In [1]: import numpy as np

In [2]: import numpy.linalg as la

In [3]: np.set_printoptions(suppress=True, linewidth=140)

In [4]: m1 = np.load("block2.npy")

In [5]: m1.round(2)
Out[5]: 
array([[ 1.25,  8.  ,  9.25],
       [ 0.12,  3.47,  3.58],
       [ 0.55,  5.18,  5.73],
       [ 0.62,  5.48,  6.1 ],
       [ 1.57,  9.29, 10.87],
       [-0.17,  2.3 ,  2.13],
       [ 0.1 ,  3.42,  3.52],
       [-1.21, -1.85, -3.06],
       [ 0.25,  3.98,  4.23],
       [ 0.39,  4.54,  4.93],
       [ 2.05, 11.21, 13.27],
       [-1.37, -2.47, -3.84],
       [ 0.09,  3.35,  3.44],
       [-1.21, -1.85, -3.06],
       [ 1.1 ,  7.4 ,  8.5 ],
       [-0.98, -0.91, -1.88],
       [-1.18, -1.74, -2.92],
       [-1.64, -3.55, -5.19],
       [-1.34, -2.37, -3.71],
       [-2.16, -5.65, -7.81],
       [-0.57,  0.74,  0.17],
       [ 0.42,  4.68,  5.1 ],
       [-0.34,  1.64,  1.3 ],
       [ 0.76,  6.05,  6.81],
       [-0.02,  2.91,  2.89],
       [ 0.7 ,  5.82,  6.52],
       [ 1.71,  9.84, 11.55],
       [ 0.26,  4.03,  4.29]])

In [6]: rank = la.matrix_rank(m1)

In [7]: rank
Out[7]: np.int64(2)

In [8]: ns = la.svd(m1)[2][rank:].T

In [9]: [int(la.matrix_rank(m1[:i])) for i in range(1, len(m1) + 1)]
Out[9]: 
[1,
 2,
 2,
 2,
 2,
 2,
 2,
 2,
 2,
 2,
 2,
 2,
 2,
 2,
 2,
 2,
 2,
 2,
 2,
 2,
 2,
 2,
 2,
 2,
 2,
 2,
 2,
 2]

In [10]: la.matrix_rank(m1.T @ m1), la.matrix_rank(m1 @ m1.T)
Out[10]: (np.int64(2), np.int64(2))

In [11]: ns.shape
Out[11]: (3, 1)

In [12]: np.round(ns @ ns.T, 2)
Out[12]: 
array([[ 0.33,  0.33, -0.33],
       [ 0.33,  0.33, -0.33],
       [-0.33, -0.33,  0.33]])

In [13]: W0 = np.loadtxt("w.csv", delimiter=",")

In [14]: W0
Out[14]: 
array([[-3.,  0.,  0., -3., -3., -3.,  2.,  3.,  2.,  0., -1.,  0., -1.],
       [ 0.,  0., -1.,  2.,  2., -1.,  2., -1.,  1., -3.,  0.,  2., -1.],
       [ 0.,  0., -3.,  2.,  2.,  2., -2.,  1., -3.,  1.,  2.,  1.,  0.],
       [ 0.,  0.,  0.,  1.,  0., -1.,  3.,  1., -1., -3., -2., -3.,  0.],
       [ 0.,  0.,  0.,  0., -1., -3.,  0.,  1., -2.,  2., -1., -1., -2.],
       [ 0.,  0.,  0.,  0.,  0., -3., -2.,  2.,  1., -2.,  1.,  1.,  0.],
       [ 0.,  0.,  0.,  0.,  0.,  0.,  2., -3., -3., -3.,  3., -1., -2.],
       [ 0.,  0.,  0.,  0.,  0.,  0.,  0.,  2., -3.,  3.,  0.,  2., -3.],
       [ 0.,  0.,  0.,  0.,  0.,  0.,  0.,  0., -3.,  2., -1.,  0., -2.],
       [ 0.,  0.,  0.,  0.,  0.,  0.,  0.,  0.,  0.,  1., -3.,  0., -3.],
       [ 0.,  0.,  0.,  0.,  0.,  0.,  0.,  0.,  0.,  0., -1., -3., -2.],
       [ 0.,  0.,  0.,  0.,  0.,  0.,  0.,  0.,  0.,  0.,  0.,  0., -1.],
       [ 0.,  0.,  0.,  0.,  0.,  0.,  0.,  0.,  0.,  0.,  0.,  0., -1.]])

In [15]: # triangular: eigenvalues sit on the diagonal

In [16]: U, sig, vt = la.svd(W0)

In [17]: sig.round(2) + 0
Out[17]: array([9.53, 9.08, 7.89, 5.97, 4.99, 4.49, 3.7 , 2.86, 1.82, 1.24, 0.4 , 0.04, 0.  ])

In [18]: other = U[:, :12] @ np.diag(sig[:12]) @ vt[:12]

In [19]: round(la.norm(W0 - other, 2), 2), np.round(sig[12], 2)
Out[19]: (np.float64(0.0), np.float64(0.0))

In [20]: round(np.abs(W0 - other).max(), 2)
Out[20]: np.float64(0.0)

In [21]: round(np.trace(la.pinv(W0) @ W0), 2)
Out[21]: np.float64(12.0)

In [22]: np.unique(W0.round(6), axis=0).shape
Out[22]: (12, 13)

In [23]: la.lstsq(W0[:-1].T, W0[-1])[2]
Out[23]: np.int32(12)

In [24]: np.abs(np.diag(la.qr(W0)[1])) > 1e-9
Out[24]: array([ True, False,  True,  True,  True,  True,  True,  True,  True,  True,  True, False,  True])

In [25]: E = np.load("run6.npy")

In [26]: E
Out[26]: 
array([[-58.94,  38.62,  40.77, -60.54, -39.71,  39.17, -39.57, -40.95,  41.01, -40.53, -19.48],
       [-60.73,  40.28,  40.12, -59.52, -39.95,  39.27, -39.1 , -39.48,  40.48, -39.36, -19.71],
       [-58.89,  39.45,  40.65, -59.38, -39.78,  41.7 , -39.59, -39.45,  41.29, -39.86, -20.51],
       [-59.44,  39.66,  41.21, -59.79, -39.48,  39.32, -38.88, -41.42,  40.35, -40.49, -20.15],
       [-61.9 ,  39.91,  41.13, -59.08, -39.14,  40.19, -39.86, -42.04,  39.24, -40.54, -20.35],
       [-60.64,  40.07,  39.71, -60.92, -40.52,  40.65, -40.18, -40.42,  39.36, -39.23, -19.42],
       [-58.57,  40.45,  39.08, -58.21, -39.37,  40.87, -39.67, -37.36,  37.58, -40.97, -21.41],
       [-58.42,  41.56,  41.15, -59.97, -39.66,  39.56, -38.53, -39.8 ,  40.18, -38.59, -19.57],
       [-59.44,  38.33,  39.81, -60.22, -38.86,  38.92, -39.58, -39.71,  41.74, -40.07, -19.2 ],
       [-59.96,  40.88,  39.69, -60.35, -40.06,  40.01, -41.4 , -40.88,  41.99, -40.94, -21.37],
       [-61.2 ,  38.87,  40.4 , -58.7 , -38.82,  40.56, -39.24, -40.23,  40.86, -40.53, -21.57],
       [-59.26,  40.74,  40.74, -58.38, -40.14,  38.42, -39.58, -39.35,  42.36, -38.71, -20.32],
       [-60.64,  41.21,  40.67, -59.56, -40.26,  38.52, -39.79, -40.46,  39.2 , -40.67, -20.25],
       [-61.15,  39.9 ,  39.  , -59.45, -40.16,  38.71, -40.1 , -38.22,  41.29, -40.33, -20.64],
       [-60.49,  40.56,  40.36, -60.41, -39.36,  39.37, -41.63, -40.87,  40.12, -39.04, -18.76],
       [-60.29,  38.87,  39.42, -60.55, -40.4 ,  39.19, -39.16, -39.78,  41.15, -42.79, -19.94],
       [-59.72,  40.72,  38.3 , -60.57, -40.1 ,  39.3 , -40.54, -39.01,  38.84, -38.61, -20.14],
       [-58.75,  37.59,  40.38, -59.83, -38.43,  40.08, -39.3 , -42.73,  38.89, -39.  , -19.54],
       [-60.56,  39.66,  40.54, -60.34, -38.6 ,  38.95, -37.51, -40.5 ,  39.46, -39.76, -20.13],
       [-61.06,  40.43,  39.82, -58.84, -40.64,  39.68, -39.19, -39.31,  40.34, -41.27, -18.97],
       [-59.28,  40.77,  40.47, -59.9 , -38.93,  41.23, -42.3 , -38.34,  40.17, -39.5 , -20.2 ],
       [-60.66,  40.27,  39.51, -60.06, -39.86,  40.86, -39.37, -39.18,  41.01, -39.86, -21.37],
       [-59.7 ,  38.63,  39.73, -57.46, -40.95,  39.66, -39.03, -39.19,  39.89, -38.84, -20.15],
       [-57.43,  38.87,  40.99, -59.42, -40.57,  40.54, -40.69, -38.1 ,  40.34, -39.87, -20.98],
       [-60.04,  39.56,  41.87, -60.18, -38.4 ,  40.41, -40.15, -40.56,  41.3 , -38.84, -19.34],
       [-60.07,  41.66,  42.06, -60.6 , -39.72,  40.83, -39.57, -38.78,  39.23, -39.79, -20.69],
       [-60.  ,  38.87,  39.15, -61.88, -37.99,  40.96, -41.26, -40.21,  40.02, -41.52, -21.78],
       [-58.39,  40.49,  41.21, -59.37, -38.11,  39.32, -39.73, -39.9 ,  40.78, -39.58, -20.67],
       [-59.39,  40.86,  40.14, -61.2 , -38.8 ,  38.57, -39.51, -39.47,  40.98, -40.7 , -19.55],
       [-60.65,  38.88,  39.85, -61.45, -40.01,  41.85, -38.74, -41.1 ,  39.67, -39.75, -20.72],
       [-59.52,  38.53,  39.96, -60.91, -39.56,  40.28, -39.83, -40.17,  40.23, -40.67, -21.09],
       [-60.58,  38.13,  38.78, -60.8 , -38.57,  40.56, -41.3 , -39.83,  39.96, -41.37, -20.73],
       [-57.88,  39.36,  39.84, -59.97, -41.11,  41.15, -38.91, -39.82,  38.81, -39.39, -20.65],
       [-60.34,  41.07,  40.69, -59.1 , -39.64,  41.68, -38.78, -40.88,  39.95, -39.17, -20.43],
       [-58.43,  39.93,  39.99, -61.7 , -39.57,  40.6 , -39.61, -40.06,  40.14, -38.64, -18.7 ],
       [-57.14,  40.68,  39.18, -58.83, -40.54,  39.42, -38.77, -41.6 ,  40.04, -37.9 , -21.6 ],
       [-60.29,  41.14,  39.38, -60.69, -39.41,  41.09, -40.9 , -38.38,  41.06, -40.59, -21.15],
       [-60.03,  38.04,  40.79, -58.6 , -40.67,  41.15, -40.7 , -40.23,  40.33, -40.1 , -21.62],
       [-59.4 ,  41.11,  39.39, -58.29, -38.72,  39.95, -40.66, -42.42,  38.39, -38.57, -20.15],
       [-58.13,  40.28,  41.28, -60.92, -38.56,  39.35, -41.33, -38.55,  41.01, -38.11, -20.3 ],
       [-60.13,  40.05,  39.17, -59.22, -37.75,  40.95, -40.44, -42.34,  39.97, -41.19, -19.18],
       [-58.35,  39.35,  40.71, -60.98, -41.2 ,  40.19, -40.02, -38.96,  39.16, -39.98, -20.43],
       [-59.6 ,  39.45,  41.05, -61.92, -39.2 ,  39.81, -39.41, -41.89,  38.69, -41.1 , -18.45],
       [-58.04,  39.49,  39.3 , -57.76, -40.75,  40.36, -38.26, -39.56,  41.18, -40.54, -20.39],
       [-60.25,  39.79,  40.16, -58.2 , -40.4 ,  41.27, -39.95, -39.85,  42.55, -38.53, -18.06],
       [-60.29,  39.79,  38.26, -59.39, -40.37,  38.3 , -41.11, -38.99,  37.18, -41.14, -19.21]])

In [27]: hat = E @ la.solve(E.T @ E, E.T)

In [28]: round(float(np.trace(hat)), 2)
Out[28]: 11.0

In [29]: np.round(la.eigvalsh(hat), 2) + 0
Out[29]: 
array([0., 0., 0., 0., 0., 0., 0., 0., 0., 0., 0., 0., 0., 0., 0., 0., 0., 0., 0., 0., 0., 0., 0., 0., 0., 0., 0., 0., 0., 0., 0., 0., 0.,
       0., 0., 1., 1., 1., 1., 1., 1., 1., 1., 1., 1., 1.])

In [30]: np.round(hat @ E[:, 2], 2)
Out[30]: 
array([40.77, 40.12, 40.65, 41.21, 41.13, 39.71, 39.08, 41.15, 39.81, 39.69, 40.4 , 40.74, 40.67, 39.  , 40.36, 39.42, 38.3 , 40.38, 40.54,
       39.82, 40.47, 39.51, 39.73, 40.99, 41.87, 42.06, 39.15, 41.21, 40.14, 39.85, 39.96, 38.78, 39.84, 40.69, 39.99, 39.18, 39.38, 40.79,
       39.39, 41.28, 39.17, 40.71, 41.05, 39.3 , 40.16, 38.26])

In [31]: np.allclose(hat @ hat, hat)
Out[31]: True
